% python3 -q
>>> import numpy as np
>>> import numpy.linalg as la
>>> np.set_printoptions(precision=2, suppress=True, linewidth=120, legacy="1.25")
>>> K = np.load("arr.npy")
>>> print(K)
[[ 2  2  0  0  0  0]
 [ 5 -3  0  0  0  0]
 [ 0 -3  0  0  0  0]
 [ 0  0  2  2  0  0]
 [ 0  0  5 -3  0  0]
 [ 0  0  0 -3  0  0]
 [ 0  0  0  0  2  2]
 [ 0  0  0  0  5 -3]
 [ 0  0  0  0  0 -3]]
>>> B = np.c_[K[:, :3] @ np.array([[-2, -2, -1], [4, 1, -1], [1, -5, 5]]), np.array([0, 2, 1, 6, 8, 5, 1, 7, 0])]
>>> print(B)
[[  4  -2  -4   0]
 [-22 -13  -2   2]
 [-12  -3   3   1]
 [  2 -10  10   6]
 [  5 -25  25   8]
 [  0   0   0   5]
 [  0   0   0   1]
 [  0   0   0   7]
 [  0   0   0   0]]
>>> print(np.round(la.norm(B - K @ la.lstsq(K, B)[0], axis=0), 2) + 0)
[0.  0.  0.  5.5]
>>> print(la.matrix_rank(B))
4
>>> print(la.norm(la.qr(K)[0].T @ B, axis=0) ** 2 / ((B ** 2).sum(axis=0) + 1e-12))
[1.   1.   1.   0.83]
>>> W0 = np.load("mat.npy")
>>> print(W0)
[[-0.99 -1.   -2.65]
 [ 2.4  -1.8  -0.06]
 [ 1.87 -2.08 -1.09]
 [ 1.31  0.73  2.6 ]
 [-1.94  2.07  0.99]
 [ 1.44 -2.1  -1.6 ]
 [-2.05  0.09 -2.18]
 [ 2.19 -0.29  2.03]
 [-2.2   0.31 -2.01]
 [ 0.2   1.53  2.57]
 [ 1.42  0.63  2.57]
 [-2.55  1.32 -0.86]
 [-0.92  2.    2.03]
 [-1.38 -0.66 -2.58]
 [-0.67 -1.23 -2.65]
 [ 1.58 -2.1  -1.44]
 [ 2.24 -1.95 -0.46]
 [ 1.24 -2.07 -1.78]
 [-1.69 -0.35 -2.45]
 [ 0.59  1.29  2.64]
 [-2.36  1.84  0.17]
 [ 1.38 -2.09 -1.65]
 [-1.51  2.1   1.52]
 [-2.52  1.06 -1.22]
 [-1.4  -0.64 -2.57]
 [-1.76  2.1   1.24]
 [-2.15  1.99  0.64]
 [-1.68 -0.36 -2.46]
 [ 2.31 -0.49  1.85]
 [ 1.53 -2.1  -1.49]
 [-1.69  2.1   1.31]
 [-2.51  1.01 -1.29]
 [ 2.35 -0.57  1.78]
 [-2.18  1.98  0.57]
 [ 1.18 -2.06 -1.84]
 [-2.52  1.05 -1.23]
 [ 2.18 -0.28  2.04]
 [ 0.44 -1.84 -2.33]
 [ 2.49 -1.65  0.27]
 [-2.55  1.25 -0.96]
 [ 2.38 -1.82 -0.11]
 [-1.93 -0.08 -2.3 ]
 [-2.31  1.9   0.31]
 [ 2.52 -1.02  1.28]
 [-0.89  1.99  2.06]
 [-2.3   0.49 -1.86]
 [ 1.72  0.32  2.44]]
>>> rng = np.random.default_rng(584)
>>> B = W0 + rng.integers(-2, 3, (47, 2)) @ rng.integers(-2, 3, (2, 3))
>>> print(B)
[[-2.99 -1.   -0.65]
 [ 4.4   0.2  -0.06]
 [ 3.87  0.92 -0.09]
 [ 1.31 -0.27  1.6 ]
 [-1.94  2.07  0.99]
 [-2.56 -5.1  -0.6 ]
 [-0.05  3.09 -1.18]
 [ 2.19  1.71  4.03]
 [-0.2   0.31 -4.01]
 [ 4.2   3.53  0.57]
 [-2.58 -4.37  1.57]
 [-0.55  4.32  0.14]
 [-4.92 -2.    2.03]
 [ 0.62  2.34 -1.58]
 [ 3.33  3.77 -1.65]
 [ 3.58  0.9  -0.44]
 [ 0.24 -5.95 -2.46]
 [-0.76 -3.07 -0.78]
 [-3.69 -3.35 -3.45]
 [ 0.59  2.29  3.64]
 [-0.36  3.84  0.17]
 [ 3.38 -1.09 -2.65]
 [ 2.49  8.1   3.52]
 [ 1.48  3.06 -3.22]
 [ 0.6   3.36 -0.57]
 [-5.76 -1.9   1.24]
 [-0.15  2.99 -0.36]
 [-3.68 -2.36 -2.46]
 [ 0.31 -0.49  3.85]
 [ 3.53 -1.1  -2.49]
 [-5.69 -3.9  -0.69]
 [-4.51 -1.99 -2.29]
 [ 6.35  3.43  1.78]
 [-4.18 -1.02 -0.43]
 [-2.82 -8.06 -3.84]
 [-6.52 -4.95 -3.23]
 [ 4.18  3.72  4.04]
 [-3.56 -4.84 -1.33]
 [-1.51 -3.65  2.27]
 [-6.55 -1.75  0.04]
 [-1.62 -4.82  0.89]
 [-3.93 -1.08 -1.3 ]
 [-6.31 -4.1  -1.69]
 [ 4.52  1.98  2.28]
 [-2.89 -0.01  2.06]
 [ 1.7   2.49 -3.86]
 [-2.28 -5.68  0.44]]
>>> print(np.abs(B - W0).sum(axis=1))
[ 4.  4.  6.  2.  0.  8.  6.  4.  4.  8. 10.  6.  8.  6. 10.  6.  8.  4.  6.  2.  4.  4. 12.  8.  8.  8.  4.  4.  4.
  4. 12.  6.  8.  6. 12. 12.  8.  8.  8.  8.  8.  4. 12.  6.  4.  8. 12.]
>>> print(la.matrix_rank(B - W0, tol=1e-8))
2
>>> print(np.round(la.svd(B - W0, compute_uv=False), 2) + 0)
[29.86 10.97  0.  ]
>>> feats = np.load("layer2.npy")
>>> print(feats)
[[ 0  0  0  0  0  1  0  1  1 -3  0]
 [-2  0  0  0  0 -3  0  0  0  0  0]
 [ 0  0  0  0  0  0  0  0  0  0  0]
 [ 0  0  0  0  0  0  0  0  0  0  0]
 [ 2  0  0  0  0  0  3  0  0  0  2]
 [ 0  0  0  0  0 -3 -3  1 -2  0  0]]
>>> print(la.matrix_rank(feats, rtol=0.1))
4
>>> u = np.array([-1, 2])
>>> print(np.convolve(feats[4], u))
[-2  4  0  0  0  0 -3  6  0  0 -2  4]
>>> print(np.correlate(feats[4], feats[5], "full"))
[ 0  0 -4  2 -6 -6  0  0 -6  3 -9 -9 -4  2 -6 -6  0  0  0  0  0]
>>> print(np.round(np.trace(la.pinv(feats) @ feats), 2))
4.0
>>> print(np.round(feats @ la.pinv(feats) @ feats, 2) + 0)
[[ 0.  0.  0.  0.  0.  1.  0.  1.  1. -3.  0.]
 [-2.  0.  0.  0.  0. -3.  0.  0.  0.  0.  0.]
 [ 0.  0.  0.  0.  0.  0.  0.  0.  0.  0.  0.]
 [ 0.  0.  0.  0.  0.  0.  0.  0.  0.  0.  0.]
 [ 2.  0.  0.  0.  0.  0.  3.  0.  0.  0.  2.]
 [ 0.  0.  0.  0.  0. -3. -3.  1. -2.  0.  0.]]
>>> try:
...     la.inv(feats)
... except la.LinAlgError as e:
...     print(e)
... 
Last 2 dimensions of the array must be square
>>> ang = np.radians(45)
>>> r_ = np.eye(3)
>>> r_[0, 0] = r_[2, 2] = np.cos(ang)
>>> r_[0, 2], r_[2, 0] = -np.sin(ang), np.sin(ang)
>>> print(r_)
[[ 0.71  0.   -0.71]
 [ 0.    1.    0.  ]
 [ 0.71  0.    0.71]]
>>> B = W0 @ r_.T
>>> print(np.abs(B - W0).max(axis=0))
[2.23 0.   1.72]
>>> E = np.loadtxt("block13.csv", delimiter=",")
>>> print(E)
[[ 7.  0.  0.  0.  8.  0.  0.  0.]
 [ 7.  0.  0.  0.  8.  0.  0.  0.]
 [ 1.  3.  1.  0.  2.  0.  2.  0.]
 [ 1.  3.  1.  0.  2.  0.  2.  0.]
 [10.  0.  0.  0. 11.  0.  0.  0.]
 [ 0.  9.  5.  4.  0.  0.  4.  0.]
 [ 0.  6.  3.  2.  0.  0.  3.  0.]
 [ 0.  6.  3.  2.  0.  0.  3.  0.]
 [ 1.  3.  1.  0.  2.  0.  2.  0.]
 [ 7.  0.  0.  0.  8.  0.  0.  0.]
 [ 0. 12.  7.  6.  0.  0.  5.  0.]
 [ 1.  3.  1.  0.  2.  0.  2.  0.]
 [ 4.  0.  0.  0.  5.  0.  1.  0.]
 [ 1.  3.  1.  0.  2.  0.  2.  0.]
 [ 0.  6.  3.  2.  0.  0.  3.  0.]
 [ 7.  0.  0.  0.  8.  0.  0.  0.]
 [ 1.  3.  1.  0.  2.  0.  2.  0.]
 [ 1.  3.  1.  0.  2.  0.  2.  0.]
 [ 7.  0.  0.  0.  8.  0.  0.  0.]
 [10.  0.  0.  0. 11.  0.  0.  0.]
 [ 0. 12.  7.  6.  0.  0.  5.  0.]
 [ 0.  6.  3.  2.  0.  0.  3.  0.]
 [10.  0.  0.  0. 11.  0.  0.  0.]
 [ 0.  6.  3.  2.  0.  0.  3.  0.]
 [ 0.  6.  3.  2.  0.  0.  3.  0.]
 [ 1.  3.  1.  0.  2.  0.  2.  0.]
 [10.  0.  0.  0. 11.  0.  0.  0.]
 [ 0.  9.  5.  4.  0.  0.  4.  0.]
 [ 1.  3.  1.  0.  2.  0.  2.  0.]
 [ 7.  0.  0.  0.  8.  0.  0.  0.]
 [10.  0.  0.  0. 11.  0.  0.  0.]
 [ 4.  0.  0.  0.  5.  0.  1.  0.]
 [ 0. 12.  7.  6.  0.  0.  5.  0.]
 [ 0.  9.  5.  4.  0.  0.  4.  0.]
 [ 0.  9.  5.  4.  0.  0.  4.  0.]]
>>> # null space of dimension 3
>>> U, sigma, Vt = la.svd(E)
>>> print(sigma.round(2) + 0)
[44.01 41.63  5.31  1.11  0.79  0.    0.    0.  ]
>>> print(np.argmax(sigma[:-1] / (sigma[1:] + 1e-6)) + 1)
5
>>> B = U[:, :5] @ np.diag(sigma[:5]) @ Vt[:5]
>>> print(round(float(la.norm(E - B, 2)), 2), round(sigma[5], 2))
0.0 0.0
>>> print(round(la.norm(E - B) / la.norm(E), 2))
0.0
>>> print(np.round(np.abs(E - B).max(), 2))
0.0
>>> print(la.matrix_rank(E, rtol=0.05))
3
>>> U, sigma, Vt = la.svd(E)
>>> V = Vt[:(sigma > 1e-8).sum()]
>>> x = E[20] + -1 * E[22] + rng.integers(2) * np.eye(8)[7]
>>> print(x)
[-10.  12.   7.   6. -11.   0.   5.   1.]
>>> print(np.round(V.T @ V, 2) + 0)
[[ 1.    0.    0.    0.    0.    0.    0.    0.  ]
 [ 0.    0.92  0.24 -0.12  0.    0.    0.    0.  ]
 [ 0.    0.24  0.27  0.37  0.    0.    0.    0.  ]
 [ 0.   -0.12  0.37  0.82  0.    0.    0.    0.  ]
 [ 0.    0.    0.    0.    1.    0.    0.    0.  ]
 [ 0.    0.    0.    0.    0.    0.    0.    0.  ]
 [ 0.    0.    0.    0.    0.    0.    1.    0.  ]
 [ 0.    0.    0.    0.    0.    0.    0.    0.  ]]
>>> print(np.diag(V.T @ V))
[1.   0.92 0.27 0.82 1.   0.   1.   0.  ]
>>> print(np.allclose(V.T @ V @ x, x))
False
>>> m1 = np.array([[1, -4, 16, -64],
...     [1, -3, 9, -27],
...     [1, -2, 4, -8],
...     [1, -1, 1, -1],
...     [1, 0, 0, 0],
...     [1, 1, 1, 1]])
>>> proj = m1 @ la.solve(m1.T @ m1, m1.T)
>>> print(np.round((np.eye(6) - proj) @ m1, 2) + 0)
[[0. 0. 0. 0.]
 [0. 0. 0. 0.]
 [0. 0. 0. 0.]
 [0. 0. 0. 0.]
 [0. 0. 0. 0.]
 [0. 0. 0. 0.]]
>>> print(np.round(proj @ m1[:, 1], 2) + 0)
[-4. -3. -2. -1.  0.  1.]
